$ ipython --no-banner

In [1]: import numpy as np

In [2]: np.set_printoptions(precision=2, suppress=True, linewidth=100, floatmode="fixed")

In [3]: m1 = np.array([[1, 0, -1, 2, 1], [-1, -2, -2, 1, -1], [2, -2, 1, -1, 0]])

In [4]: m1[-1] = m1[0] + 3 * m1[1]

In [5]: print(m1)
[[ 1  0 -1  2  1]
 [-1 -2 -2  1 -1]
 [-2 -6 -7  5 -2]]

In [6]: print(np.linalg.cond(m1) > 100)
True

In [7]: rank = np.linalg.matrix_rank(m1)

In [8]: print(rank)
2

In [9]: N = np.linalg.svd(m1)[2][rank:].T

In [10]: print(np.round(m1 @ N, 2) + 0)
[[0.00 0.00 0.00]
 [0.00 0.00 0.00]
 [0.00 0.00 0.00]]

In [11]: print(np.linalg.matrix_rank(m1.T @ m1), np.linalg.matrix_rank(m1 @ m1.T))
2 2

In [12]: print(N.shape)
(5, 3)

In [13]: print([int(np.linalg.matrix_rank(m1[:, :j + 1])) for j in range(5)])
[1, 2, 2, 2, 2]

In [14]: U, sv, Vh = np.linalg.svd(m1)

In [15]: print(sv.round(2) + 0)
[11.39  2.49  0.00]

In [16]: A2 = U[:, :2] @ np.diag(sv[:2]) @ Vh[:2]

In [17]: print(np.linalg.matrix_rank(A2))
2

In [18]: print(np.round(np.linalg.svd(m1, compute_uv=False), 2) + 0)
[11.39  2.49  0.00]

In [19]: np.zeros(3, 5)
TypeError: Cannot interpret '5' as a data type


In [20]: print(np.abs(m1).max())
7

In [21]: print(m1 - m1[0])
[[ 0  0  0  0  0]
 [-2 -2 -1 -1 -2]
 [-3 -6 -6  3 -3]]

In [22]: print(np.diff(m1, axis=0))
[[-2 -2 -1 -1 -2]
 [-1 -4 -5  4 -1]]

In [23]: W = np.array([[2, 3, 0, -2, -3],
    ...:     [-1, 1, 1, 1, 1],
    ...:     [0, 0, -3, 1, 2],
    ...:     [2, -1, -3, 3, -1],
    ...:     [3, 1, -3, -2, 2]])

In [24]: b = np.array([4, 4, 1, 3, 4])

In [25]: hid = np.maximum(m1 @ W + b, 0)

In [26]: print((hid > 0).mean(axis=0))
[1.00 0.33 0.67 1.00 0.00]

In [27]: print((hid > 0).astype(int))
[[1 1 0 1 0]
 [1 0 1 1 0]
 [1 0 1 1 0]]

In [28]: print(np.linalg.matrix_rank(hid))
3

In [29]: Z = np.array([[-2, 4, -2], [7, 6, 2], [7, -8, -3], [-1, 8, -8], [-3, 2, 6]])

In [30]: print((hid @ Z).round(6).argmax(axis=1))
[1 0 1]

In [31]: print(W @ Z)
[[ 28   4   0]
 [ 12   4  -1]
 [-28  36  13]
 [-32  48 -27]
 [-24  30  33]]

In [32]: Z = np.array([[3, 2, 5, -2, 4, 2], [-1, 5, -4, 5, 0, 2], [-5, -5, 2, -2, -5, 1]])

In [33]: W0 = np.repeat(Z, 31 // 3, axis=0)

In [34]: rng = np.random.default_rng(83315)

In [35]: W0 = W0 + 0.05 * rng.normal(size=W0.shape)

In [36]: print(W0)
[[ 3.00  1.97  4.94 -2.02  4.01  1.99]
 [ 2.97  2.08  5.01 -1.98  3.92  2.00]
 [ 2.96  1.96  4.99 -2.00  4.01  2.00]
 [ 3.01  2.01  5.06 -2.02  3.93  2.02]
 [ 3.02  2.04  4.99 -2.01  3.99  1.99]
 [ 3.02  1.90  5.02 -1.90  4.01  1.98]
 [ 2.90  2.00  5.03 -2.03  4.03  2.05]
 [ 3.12  2.00  5.00 -1.99  4.07  2.03]
 [ 3.01  2.05  5.00 -2.03  4.05  2.03]
 [ 3.04  1.96  5.04 -2.05  4.04  2.02]
 [-1.02  5.04 -4.06  5.04 -0.04  2.01]
 [-1.02  5.02 -4.03  5.07 -0.03  1.94]
 [-1.01  4.90 -4.11  4.99 -0.01  2.03]
 [-0.99  5.03 -3.98  5.00  0.03  1.97]
 [-0.98  4.98 -3.99  4.99  0.01  2.06]
 [-1.12  5.00 -4.08  4.95 -0.17  1.96]
 [-0.96  5.01 -3.97  5.05  0.05  1.91]
 [-0.94  4.98 -4.02  5.01 -0.01  2.01]
 [-1.05  4.99 -4.03  5.00 -0.03  2.05]
 [-1.06  4.97 -4.01  4.93 -0.06  1.96]
 [-5.05 -5.00  1.97 -1.89 -4.98  0.93]
 [-5.00 -4.96  1.98 -2.00 -5.01  1.03]
 [-5.00 -5.02  1.97 -2.05 -4.95  1.03]
 [-5.00 -4.96  1.97 -2.03 -5.13  1.05]
 [-5.02 -5.00  1.98 -2.05 -5.01  0.97]
 [-5.00 -4.90  2.07 -2.09 -4.95  1.04]
 [-5.03 -4.96  1.93 -2.01 -5.03  1.04]
 [-4.95 -5.03  1.99 -1.98 -5.00  1.06]
 [-5.04 -5.09  1.99 -1.97 -5.03  0.98]
 [-5.01 -5.03  2.03 -2.04 -4.96  1.01]]

In [37]: U, sv, Vh = np.linalg.svd(m1, full_matrices=False)

In [38]: print(np.round(Vh @ Vh.T, 2) + 0)
[[1.00 0.00 0.00]
 [0.00 1.00 0.00]
 [0.00 0.00 1.00]]

In [39]: print(np.cumsum(sv ** 2) / np.sum(sv ** 2))
[0.95 1.00 1.00]

In [40]: print(np.allclose(U * sv @ Vh, m1))
True

In [41]: print(sv.round(2) + 0)
[11.39  2.49  0.00]

In [42]: print(np.round(sv / sv[0], 2) + 0)
[1.00 0.22 0.00]

In [43]: Z = W0[[8, 1]].astype(float)

In [44]: for _ in range(5):
    ...:     lab = np.linalg.norm(W0[:, None] - Z, axis=-1).argmin(axis=1)
    ...:     Z = np.array([W0[lab == j].mean(axis=0) for j in range(2)])
    ...: 

In [45]: print(lab)
[0 0 0 0 0 0 0 0 0 0 1 1 1 1 1 1 1 1 1 1 1 1 1 1 1 1 1 1 1 1]

In [46]: print(np.bincount(lab))
[10 20]

In [47]: print(np.abs(Z[1] - Z[0]).argmax())
4

In [48]: A = np.load("sample0.npy")

In [49]: print(A)
[[0 0 0 1 0 0 0]
 [0 1 0 0 0 0 0]
 [0 0 0 0 0 0 1]
 [0 0 0 0 0 1 0]
 [1 0 0 0 0 0 0]
 [0 0 1 0 0 0 0]
 [0 0 0 0 1 0 0]]

In [50]: x0 = np.array([2, 0, 2, -2, -2, 0, -2])

In [51]: print(np.round(np.linalg.norm(x0), 2), round(float(np.linalg.norm(A @ x0)), 2))
4.47 4.47

In [52]: print(7 - np.linalg.matrix_rank(A - np.eye(7), tol=1e-8))
2

In [53]: print([p for p in range(1, 25) if np.allclose(np.linalg.matrix_power(A, p), np.eye(7))])
[6, 12, 18, 24]

In [54]: print(np.sort(np.abs(np.degrees(np.angle(np.linalg.eigvals(A))))))
[  0.00   0.00  60.00  60.00 120.00 120.00 180.00]

In [55]: print(np.linalg.inv(A))
[[0.00 0.00 0.00 0.00 1.00 0.00 0.00]
 [0.00 1.00 0.00 0.00 0.00 0.00 0.00]
 [0.00 0.00 0.00 0.00 0.00 1.00 0.00]
 [1.00 0.00 0.00 0.00 0.00 0.00 0.00]
 [0.00 0.00 0.00 0.00 0.00 0.00 1.00]
 [0.00 0.00 0.00 1.00 0.00 0.00 0.00]
 [0.00 0.00 1.00 0.00 0.00 0.00 0.00]]

In [56]: print(np.abs(np.linalg.eigvals(A)))
[1.00 1.00 1.00 1.00 1.00 1.00 1.00]

In [57]: print(A.T @ (A @ x0))
[ 2  0  2 -2 -2  0 -2]
